$ ipython --no-banner

In [1]: import numpy as np

In [2]: from numpy import linalg as LA

In [3]: np.set_printoptions(suppress=True, linewidth=160)

In [4]: feats = np.load("sample18.npy")

In [5]: feats
Out[5]: 
array([[0, 1, 1],
       [1, 0, 1],
       [1, 1, 0]])

In [6]: C2 = feats.T @ feats

In [7]: np.round(LA.svd(feats, compute_uv=False) ** 2, 1)
Out[7]: array([4., 1., 1.])

In [8]: np.round(LA.eigvalsh(C2)[::-1], 1)
Out[8]: array([4., 1., 1.])

In [9]: np.diag(C2)
Out[9]: array([2, 2, 2])

In [10]: LA.matrix_rank(C2)
Out[10]: np.int64(3)

In [11]: (feats @ feats.T).shape
Out[11]: (3, 3)

In [12]: w, V = LA.eigvalsh(feats)
---------------------------------------------------------------------------
ValueError                                Traceback (most recent call last)
Cell In[12], line 1
----> 1 w, V = LA.eigvalsh(feats)

ValueError: too many values to unpack (expected 2)

In [13]: w, V = LA.eigh(feats)

In [14]: w.sum(), np.trace(feats)
Out[14]: (np.float64(0.0), np.int64(0))

In [15]: np.round(V @ np.diag(w) @ V.T, 1) + 0
Out[15]: 
array([[0., 1., 1.],
       [1., 0., 1.],
       [1., 1., 0.]])

In [16]: np.round(V.T @ feats @ V, 1) + 0
Out[16]: 
array([[-1.,  0.,  0.],
       [ 0., -1.,  0.],
       [ 0.,  0.,  2.]])

In [17]: np.round(np.abs(V[:, -1]), 1)
Out[17]: array([0.6, 0.6, 0.6])

In [18]: np.round(V.T @ V, 1) + 0
Out[18]: 
array([[1., 0., 0.],
       [0., 1., 0.],
       [0., 0., 1.]])

In [19]: np.round(LA.eigvalsh(feats + 4 * np.eye(3)), 1)
Out[19]: array([3., 3., 6.])

In [20]: rng = np.random.default_rng(9047)

In [21]: A2 = feats + rng.integers(-2, 3, (3, 1)) @ rng.integers(-2, 3, (1, 3))

In [22]: A2
Out[22]: 
array([[-2, -1,  3],
       [ 5,  4, -3],
       [-3, -3,  4]])

In [23]: np.abs(A2 - feats).sum(axis=1)
Out[23]: array([ 6, 12, 12])

In [24]: LA.matrix_rank(A2 - feats, tol=1e-8)
Out[24]: np.int64(1)

In [25]: A2 - feats
Out[25]: 
array([[-2, -2,  2],
       [ 4,  4, -4],
       [-4, -4,  4]])
